$ ipython --no-banner

In [1]: import numpy as np

In [2]: np.set_printoptions(suppress=True, linewidth=120)

In [3]: F = np.load("m.npy")

In [4]: F
Out[4]: 
array([[-1.1 , -1.59,  0.15, -0.27, -0.16, -2.89, -3.12, -0.12, -0.7 , -3.01,  0.34],
       [ 0.  ,  0.97, -0.62, -0.06, -0.28,  2.61,  2.48, -0.63,  0.58,  3.86,  0.66],
       [ 1.87, -0.52, -1.53,  0.16,  0.96, -0.45, -2.39,  1.49, -0.64, -2.98,  0.92],
       [-1.38,  0.08,  0.73,  0.31, -0.2 , -0.34,  1.  , -0.77,  0.96,  1.21, -1.28],
       [-0.38,  0.66,  0.26,  1.71,  1.28, -0.26,  1.56,  0.37,  2.72,  0.22, -3.8 ],
       [-2.16, -1.02,  2.01, -0.87, -1.32, -2.46, -1.14, -1.23, -1.08, -1.05,  0.12],
       [-1.89, -0.62, -0.52, -0.42, -0.76,  0.07, -0.07, -1.39,  0.16,  2.31,  1.2 ]])

In [5]: # looks like rank 4

In [6]: rk = np.linalg.matrix_rank(F)

In [7]: rk
Out[7]: np.int64(4)

In [8]: null = np.linalg.svd(F)[2][rk:].T

In [9]: [int(np.linalg.matrix_rank(F[:, :j + 1])) for j in range(11)]
Out[9]: [1, 2, 3, 4, 4, 4, 4, 4, 4, 4, 4]

In [10]: [int(np.linalg.matrix_rank(F[:i])) for i in range(1, len(F) + 1)]
Out[10]: [1, 2, 3, 4, 4, 4, 4]

In [11]: np.allclose(F @ null, 0)
Out[11]: True

In [12]: U, s, Vh = np.linalg.svd(F, full_matrices=False)

In [13]: np.round(U.T @ U, 3) + 0
Out[13]: 
array([[1., 0., 0., 0., 0., 0., 0.],
       [0., 1., 0., 0., 0., 0., 0.],
       [0., 0., 1., 0., 0., 0., 0.],
       [0., 0., 0., 1., 0., 0., 0.],
       [0., 0., 0., 0., 1., 0., 0.],
       [0., 0., 0., 0., 0., 1., 0.],
       [0., 0., 0., 0., 0., 0., 1.]])

In [14]: round(np.sqrt((s ** 2).sum()), 3), np.round(np.linalg.norm(F), 3)
Out[14]: (np.float64(12.75), np.float64(12.75))

In [15]: U.shape, s.shape, Vh.shape
Out[15]: ((7, 7), (7,), (7, 11))

In [16]: np.round(s / s[0], 3) + 0
Out[16]: array([1.   , 0.647, 0.611, 0.243, 0.   , 0.   , 0.   ])

In [17]: out = F / np.sqrt((F ** 2).mean(axis=1, keepdims=True))

In [18]: np.linalg.matrix_rank(F - F.mean(axis=1, keepdims=True))
Out[18]: np.int64(4)

In [19]: np.round(np.linalg.norm(out, axis=1), 3)
Out[19]: array([3.317, 3.317, 3.317, 3.317, 3.317, 3.317, 3.317])

In [20]: np.linalg.matrix_rank(out) == np.linalg.matrix_rank(F)
Out[20]: np.True_

In [21]: out[1].round(3)
Out[21]: array([ 0.   ,  0.583, -0.373, -0.036, -0.168,  1.569,  1.491, -0.379,  0.349,  2.32 ,  0.397])

In [22]: U, s, Vh = np.linalg.svd(F)

In [23]: np.argmax(s[:-1] / (s[1:] + 1e-6)) + 1
Out[23]: np.int64(4)

In [24]: s.round(3) + 0
Out[24]: array([9.371, 6.067, 5.723, 2.276, 0.   , 0.   , 0.   ])

In [25]: out = U[:, :4] @ np.diag(s[:4]) @ Vh[:4]

In [26]: out.round(3) + 0
Out[26]: 
array([[-1.1 , -1.59,  0.15, -0.27, -0.16, -2.89, -3.12, -0.12, -0.7 , -3.01,  0.34],
       [ 0.  ,  0.97, -0.62, -0.06, -0.28,  2.61,  2.48, -0.63,  0.58,  3.86,  0.66],
       [ 1.87, -0.52, -1.53,  0.16,  0.96, -0.45, -2.39,  1.49, -0.64, -2.98,  0.92],
       [-1.38,  0.08,  0.73,  0.31, -0.2 , -0.34,  1.  , -0.77,  0.96,  1.21, -1.28],
       [-0.38,  0.66,  0.26,  1.71,  1.28, -0.26,  1.56,  0.37,  2.72,  0.22, -3.8 ],
       [-2.16, -1.02,  2.01, -0.87, -1.32, -2.46, -1.14, -1.23, -1.08, -1.05,  0.12],
       [-1.89, -0.62, -0.52, -0.42, -0.76,  0.07, -0.07, -1.39,  0.16,  2.31,  1.2 ]])

In [27]: np.linalg.matrix_rank(F, rtol=0.05)
Out[27]: np.int64(4)

In [28]: round(float(np.linalg.norm(F - out, 2)), 3), round(s[4], 3)
Out[28]: (0.0, np.float64(0.0))

In [29]: U, s, Vh = np.linalg.svd(F)

In [30]: V = Vh[:(s > 1e-8).sum()]

In [31]: rng = np.random.default_rng(807255)

In [32]: vec = F[0] + 4 * F[2] + rng.integers(2) * np.eye(11)[5]

In [33]: vec.round(3)
Out[33]: array([  6.38,  -3.67,  -5.97,   0.37,   3.68,  -4.69, -12.68,   5.84,  -3.26, -14.93,   4.02])

In [34]: np.allclose(V.T @ V @ vec, vec)
Out[34]: True

In [35]: np.round(np.diag(V.T @ V), 3)
Out[35]: array([0.488, 0.141, 0.568, 0.138, 0.172, 0.362, 0.434, 0.181, 0.371, 0.593, 0.551])

In [36]: ang = np.sort(rng.uniform(-2, 2, 29))

In [37]: feats = np.c_[ang, ang ** 2, ang ** 3] @ np.array([[6, 6, 9, 8, 2, 8, 1, 7, 9, 5],
    ...:     [3, 5, 9, 3, 2, 2, 2, 6, 4, 8],
    ...:     [5, 7, 9, 1, 0, 3, 7, 5, 6, 1]])

In [38]: feats.round(3)
Out[38]: 
array([[-36.176, -43.054, -48.288, -11.428,   3.57 , -29.44 , -44.556, -26.968, -45.395,  12.909],
       [-31.996, -37.673, -42.103, -10.787,   3.087, -26.613, -38.626, -23.686, -40.352,  11.644],
       [-29.591, -34.594, -38.58 , -10.409,   2.803, -24.972, -35.228, -21.817, -37.448,  10.878],
       [-28.962, -33.791, -37.662, -10.309,   2.728, -24.54 , -34.341, -21.33 , -36.687,  10.673],
       [-27.385, -31.781, -35.371, -10.055,   2.537, -23.453, -32.122, -20.114, -34.78 ,  10.148],
       [-25.623, -29.542, -32.827,  -9.765,   2.322, -22.23 , -29.649, -18.764, -32.646,   9.543],
       [-21.641, -24.518, -27.15 ,  -9.082,   1.824, -19.429, -24.098, -15.75 , -27.813,   8.1  ],
       [ -7.738,  -7.704,  -8.686,  -5.911,  -0.035,  -8.772,  -5.687,  -5.825, -10.667,   1.86 ],
       [ -6.895,  -6.761,  -7.694,  -5.607,  -0.145,  -8.022,  -4.701,  -5.268,  -9.593,   1.404],
       [ -6.307,  -6.116,  -7.019,  -5.375,  -0.218,  -7.483,  -4.038,  -4.884,  -8.838,   1.083],
       [ -3.725,  -3.433,  -4.231,  -4.022,  -0.473,  -4.868,  -1.492,  -3.203,  -5.426,  -0.279],
       [ -0.682,  -0.657,  -0.961,  -0.914,  -0.21 ,  -0.931,  -0.103,  -0.759,  -1.027,  -0.485],
       [ -0.34 ,  -0.334,  -0.495,  -0.456,  -0.11 ,  -0.46 ,  -0.053,  -0.388,  -0.512,  -0.264],
       [  1.142,   1.211,   1.853,   1.465,   0.402,   1.446,   0.266,   1.402,   1.691,   1.098],
       [  1.234,   1.314,   2.013,   1.577,   0.435,   1.556,   0.295,   1.519,   1.825,   1.195],
       [  1.247,   1.328,   2.034,   1.592,   0.439,   1.57 ,   0.299,   1.535,   1.843,   1.208],
       [  3.948,   4.583,   7.048,   4.475,   1.364,   4.46 ,   1.605,   5.063,   5.662,   4.162],
       [  4.578,   5.384,   8.269,   5.061,   1.563,   5.069,   2.008,   5.891,   6.528,   4.843],
       [  9.206,  11.485,  17.421,   8.779,   2.861,   9.155,   5.6  ,  11.906,  12.735,   9.561],
       [ 11.07 ,  14.004,  21.143,  10.085,   3.323,  10.682,   7.254,  14.29 ,  15.185,  11.333],
       [ 20.895,  27.516,  40.78 ,  16.058,   5.423,  18.207,  16.94 ,  26.588,  27.868,  19.848],
       [ 21.543,  28.415,  42.073,  16.416,   5.547,  18.684,  17.617,  27.386,  28.696,  20.373],
       [ 22.091,  29.176,  43.166,  16.716,   5.651,  19.086,  18.192,  28.061,  29.395,  20.814],
       [ 35.122,  47.373,  69.078,  23.329,   7.904,  28.373,  32.417,  43.879,  45.897,  30.69 ],
       [ 38.451,  52.041,  75.672,  24.899,   8.427,  30.687,  36.175,  47.866,  50.084,  33.065],
       [ 38.667,  52.344,  76.099,  24.999,   8.46 ,  30.836,  36.42 ,  48.124,  50.355,  33.217],
       [ 57.582,  78.952, 113.399,  33.335,  11.161,  43.707,  58.381,  70.495,  74.011,  45.921],
       [ 58.004,  79.547, 114.229,  33.512,  11.218,  43.99 ,  58.88 ,  70.99 ,  74.537,  46.192],
       [ 61.699,  84.755, 121.484,  35.052,  11.703,  46.464,  63.26 ,  75.313,  79.137,  48.548]])

In [39]: # rows and columns are dependent

In [40]: lab = feats[:, 8] > np.median(feats[:, 8])

In [41]: r0 = feats[lab].mean(axis=0) - feats[~lab].mean(axis=0)

In [42]: lab.astype(int)
Out[42]: array([0, 0, 0, 0, 0, 0, 0, 0, 0, 0, 0, 0, 0, 0, 0, 1, 1, 1, 1, 1, 1, 1, 1, 1, 1, 1, 1, 1, 1])

In [43]: K = rng.normal(size=(30, 6)) + 5 * np.array([-2, 0, 1, 0, 0, 1])

In [44]: K.round(3)
Out[44]: 
array([[-10.727,   1.423,   4.719,   0.36 ,  -0.743,   5.795],
       [ -9.193,  -0.14 ,   3.831,   1.493,  -0.805,   6.442],
       [-10.16 ,   1.645,   5.919,   0.094,  -0.087,   7.216],
       [-10.36 ,   0.283,   3.895,  -0.567,   1.349,   5.101],
       [-11.083,   1.001,   5.907,  -0.354,  -1.181,   4.411],
       [-10.064,  -0.514,   5.216,   1.277,  -0.414,   5.933],
       [ -9.919,  -1.095,   4.171,   0.929,  -0.781,   8.051],
       [ -9.454,  -0.122,   4.311,  -0.168,   0.492,   5.421],
       [ -9.71 ,   0.879,   5.063,   0.067,  -0.109,   4.549],
       [ -9.758,  -0.737,   5.238,  -1.553,  -2.215,   4.589],
       [ -9.838,   0.711,   4.244,  -0.512,  -1.23 ,   6.546],
       [-10.18 ,   2.278,   4.473,  -0.853,  -0.815,   4.812],
       [-10.895,   0.376,   6.122,   0.855,   0.444,   6.099],
       [-10.948,   0.554,   6.075,   3.217,   1.192,   5.599],
       [-10.727,   0.033,   4.225,   0.458,   0.912,   5.899],
       [-10.604,  -0.16 ,   5.472,   1.398,  -0.706,   6.166],
       [ -9.622,  -0.051,   4.104,   0.597,  -0.88 ,   3.95 ],
       [ -9.785,  -1.504,   3.945,  -1.047,   1.232,   6.528],
       [ -8.347,  -0.577,   6.305,   1.687,  -0.105,   6.75 ],
       [-11.571,  -0.501,   4.79 ,   1.329,   1.104,   6.126],
       [ -9.404,   0.792,   4.528,   1.436,   0.472,   6.442],
       [-10.251,   0.192,   3.576,   0.682,   1.052,   5.537],
       [ -8.419,  -0.579,   5.229,  -0.606,  -1.743,   4.071],
       [ -9.247,  -0.607,   4.94 ,   0.95 ,  -0.152,   5.138],
       [-11.099,  -0.971,   3.619,  -0.319,  -0.382,   4.501],
       [-10.37 ,  -1.74 ,   3.83 ,   0.416,   0.203,   4.541],
       [-10.957,   0.111,   4.909,   1.466,  -0.591,   6.432],
       [ -8.657,  -0.352,   3.538,   1.845,   0.254,   4.47 ],
       [-10.424,  -0.557,   5.164,  -0.377,  -0.652,   5.252],
       [-11.543,  -1.807,   4.684,  -1.143,   1.306,   4.95 ]])

In [45]: feats.shape
Out[45]: (29, 10)

In [46]: np.unravel_index(np.abs(feats).argmax(), feats.shape)
Out[46]: (np.int64(28), np.int64(2))

In [47]: vec = np.array([-1, -2, 2, -1, 1, 2])

In [48]: rhs = K @ vec

In [49]: np.round(np.linalg.pinv(K) @ K, 3) + 0
Out[49]: 
array([[1., 0., 0., 0., 0., 0.],
       [0., 1., 0., 0., 0., 0.],
       [0., 0., 1., 0., 0., 0.],
       [0., 0., 0., 1., 0., 0.],
       [0., 0., 0., 0., 1., 0.],
       [0., 0., 0., 0., 0., 1.]])

In [50]: np.round(np.linalg.lstsq(K, rhs)[0], 3)
Out[50]: array([-1., -2.,  2., -1.,  1.,  2.])

In [51]: np.round(np.linalg.solve(K.T @ K, K.T @ rhs), 3)
Out[51]: array([-1., -2.,  2., -1.,  1.,  2.])

In [52]: rhs = rhs + 0.1 * rng.normal(size=30)

In [53]: rhs.round(3)
Out[53]: 
array([28.04 , 27.834, 33.029, 29.756, 29.018, 31.649, 34.917, 29.74 , 27.089, 30.175, 29.419, 24.244, 34.372, 30.946,
       31.426, 32.116, 24.265, 36.039, 33.624, 34.119, 28.806, 28.43 , 26.821, 29.54 , 29.109, 30.362, 31.336, 23.852,
       32.119, 36.899])

In [54]: beta, *_ = np.linalg.lstsq(K, rhs)

In [55]: np.round(K.T @ (rhs - K @ beta), 3) + 0
Out[55]: array([0., 0., 0., 0., 0., 0.])

In [56]: round(float(np.linalg.norm(rhs - K @ beta)), 3)
Out[56]: 0.491

In [57]: beta.round(3)
Out[57]: array([-1.007, -1.953,  1.955, -1.024,  0.995,  2.028])

In [58]: [round(float(np.linalg.norm(np.linalg.solve(K.T @ K + lam * np.eye(6), K.T @ rhs))), 2) for lam in (0, 1, 10, 100)]
Out[58]: [3.85, 3.71, 3.07, 2.43]

In [59]: blk = np.stack([K, 4 * K, K[::-1]])

In [60]: blk.shape
Out[60]: (3, 30, 6)

In [61]: (blk @ K.T).shape
Out[61]: (3, 30, 30)

In [62]: np.round(np.linalg.norm(blk, axis=(1, 2)), 3)
Out[62]: array([ 69.519, 278.078,  69.519])

In [63]: np.linalg.matrix_rank(blk)
Out[63]: array([6, 6, 6])

In [64]: basis = K[[14, 27]].astype(float)

In [65]: for _ in range(4):
    ...:     lab = np.linalg.norm(K[:, None] - basis, axis=-1).argmin(axis=1)
    ...:     basis = np.array([K[lab == j].mean(axis=0) for j in range(2)])
    ...: 

In [66]: lab
Out[66]: array([0, 1, 0, 0, 0, 0, 0, 0, 0, 1, 0, 0, 0, 0, 0, 0, 1, 0, 1, 0, 0, 0, 1, 1, 0, 0, 0, 1, 0, 0])

In [67]: np.bincount(lab)
Out[67]: array([23,  7])

In [68]: np.abs(basis[1] - basis[0]).argmax()
Out[68]: np.int64(0)

In [69]: np.round(basis[1] - basis[0], 3)
Out[69]: array([ 1.403, -0.492,  0.008,  0.255, -0.896, -0.677])
